$ python -q
>>> import numpy as np
>>> from numpy import linalg as LA
>>> np.set_printoptions(suppress=True, linewidth=200)
>>> A = np.array([[-1.2, -2.2, 0.0, -0.5],
...     [0.7, -1.0, -0.5, 0.9],
...     [-0.9, 0.3, 0.6, -1.0],
...     [-0.4, -0.9, -0.4, 0.4],
...     [-0.4, -0.5, 0.5, 0.1]])
>>> rng = np.random.default_rng(727)
>>> A[4] = A[3] + 0.05 * rng.normal(size=4)
>>> A.round(3)
array([[-1.2  , -2.2  ,  0.   , -0.5  ],
       [ 0.7  , -1.   , -0.5  ,  0.9  ],
       [-0.9  ,  0.3  ,  0.6  , -1.   ],
       [-0.4  , -0.9  , -0.4  ,  0.4  ],
       [-0.313, -0.948, -0.375,  0.386]])
>>> U, sv, vt = LA.svd(A, full_matrices=False)
>>> np.round(np.abs(vt[0]), 3)
array([0.342, 0.927, 0.147, 0.052])
>>> np.round(vt @ vt.T, 3) + 0
array([[1., 0., 0., 0.],
       [0., 1., 0., 0.],
       [0., 0., 1., 0.],
       [0., 0., 0., 1.]])
>>> (sv > 1e-8).sum()
np.int64(4)
>>> np.round(sv / sv[0], 3)
array([1.   , 0.75 , 0.159, 0.02 ])
>>> np.round(U.T @ U, 3) + 0
array([[1., 0., 0., 0.],
       [0., 1., 0., 0.],
       [0., 0., 1., 0.],
       [0., 0., 0., 1.]])
>>> sv.round(3)
array([2.96 , 2.219, 0.472, 0.059])
>>> out = A / np.sqrt((A ** 2).mean(axis=1, keepdims=True))
>>> np.round(LA.norm(out, axis=1), 3)
array([2., 2., 2., 2., 2.])
>>> LA.matrix_rank(A - A.mean(axis=1, keepdims=True))
np.int64(3)
>>> LA.matrix_rank(out) == LA.matrix_rank(A)
np.True_
>>> t3 = np.stack([A, -3 * A, A[::-1]])
>>> LA.matrix_rank(t3.reshape(3, -1))
np.int64(2)
>>> np.round(LA.norm(t3, axis=(1, 2)), 3)
array([ 3.73 , 11.191,  3.73 ])
>>> LA.matrix_rank(t3)
array([4, 4, 4])
>>> (t3 @ A.T).shape
(3, 5, 5)
>>> m1 = np.array([[0, 1, 0, 0, 0, 0],
...     [-1, 0, 0, 0, 0, 0],
...     [2, 0, 0, 0, 0, 0],
...     [0, 0, 0, 1, 0, 0],
...     [0, 0, -1, 0, 0, 0],
...     [0, 0, 2, 0, 0, 0],
...     [0, 0, 0, 0, 0, 1],
...     [0, 0, 0, 0, -1, 0],
...     [0, 0, 0, 0, 2, 0]])
>>> np.round(LA.norm(m1) ** 2 / LA.norm(m1, 2) ** 2, 3)
np.float64(3.6)
>>> round(float(LA.norm(m1[0], 1)), 3), round(float(LA.norm(m1[0], np.inf)), 3)
(1.0, 1.0)
>>> LA.norm(m1, axis=1).argmax()
np.int64(2)
>>> mat = np.array([[4, 2, 2, 0, 0, 0],
...     [4, 4, 0, 0, 0, 0],
...     [0, 2, 4, 0, 0, 0],
...     [2, 1, 1, 2, 1, 1],
...     [2, 2, 0, 2, 2, 0],
...     [0, 1, 2, 0, 1, 2]])
>>> mat
array([[4, 2, 2, 0, 0, 0],
       [4, 4, 0, 0, 0, 0],
       [0, 2, 4, 0, 0, 0],
       [2, 1, 1, 2, 1, 1],
       [2, 2, 0, 2, 2, 0],
       [0, 1, 2, 0, 1, 2]])
>>> O, R = LA.qr(mat)
>>> np.round(abs(R[0, 0]), 3), round(LA.norm(mat[:, 0]), 3)
(np.float64(6.325), np.float64(6.325))
>>> O.round(3) + 0
array([[-0.632,  0.365, -0.516,  0.316, -0.183, -0.258],
       [-0.632, -0.365,  0.516,  0.316,  0.183,  0.258],
       [ 0.   , -0.73 , -0.516,  0.   ,  0.365, -0.258],
       [-0.316,  0.183, -0.258, -0.632,  0.365,  0.516],
       [-0.316, -0.183,  0.258, -0.632, -0.365, -0.516],
       [ 0.   , -0.365, -0.258,  0.   , -0.73 ,  0.516]])
>>> z = rng.permutation(6)
>>> z
array([0, 1, 4, 5, 3, 2])
>>> out = mat[z][:, z]
>>> np.allclose(out, mat)
False
>>> f, r1 = mat[2], mat[4]
>>> f @ f
np.int64(20)
>>> pr = (f @ r1) / (f @ f) * f
>>> (r1 - pr) @ f
np.float64(0.0)
>>> r1 - pr
array([ 2. ,  1.6, -0.8,  2. ,  2. ,  0. ])
>>> np.round(LA.norm(f + r1) ** 2 + LA.norm(f - r1) ** 2, 3)
np.float64(72.0)
>>> pr
array([0. , 0.4, 0.8, 0. , 0. , 0. ])
>>> E = np.load("mat.npy")
>>> E
array([[0, 1, 0, 1],
       [1, 0, 0, 1],
       [0, 0, 0, 0],
       [1, 1, 0, 0]])
>>> rk = LA.matrix_rank(E)
>>> rk
np.int64(3)
>>> N = LA.svd(E)[2][rk:].T
>>> N @ N.T
array([[0., 0., 0., 0.],
       [0., 0., 0., 0.],
       [0., 0., 1., 0.],
       [0., 0., 0., 0.]])
>>> [int(LA.matrix_rank(np.delete(E, i, axis=0))) for i in range(4)]
[2, 2, 3, 2]
>>> N[:, 0] / N[np.abs(N[:, 0]).round(6).argmax(), 0]
array([-0., -0.,  1., -0.])
>>> out = np.array([[0, 1], [2, 2], [0, 0], [1, 1]])
>>> LA.matrix_rank(E @ out)
np.int64(2)
>>> np.einsum("ik,kj->ij", E, out)
array([[3, 3],
       [1, 2],
       [0, 0],
       [2, 3]])
>>> E @ out
array([[3, 3],
       [1, 2],
       [0, 0],
       [2, 3]])
>>> np.allclose(E @ E.T, E.T @ E)
True
>>> round(LA.det(E), 3)
np.float64(0.0)
>>> np.allclose(E, E.T)
True
>>> E.inv()
Traceback (most recent call last):
  File "<python-input-58>", line 1, in <module>
    E.inv()
    ^^^^^
AttributeError: 'numpy.ndarray' object has no attribute 'inv'
>>> np.trace(E)
np.int64(0)
>>> (E - E.T) / 2
array([[0., 0., 0., 0.],
       [0., 0., 0., 0.],
       [0., 0., 0., 0.],
       [0., 0., 0., 0.]])
>>> (E + E.T) / 2
array([[0., 1., 0., 1.],
       [1., 0., 0., 1.],
       [0., 0., 0., 0.],
       [1., 1., 0., 0.]])
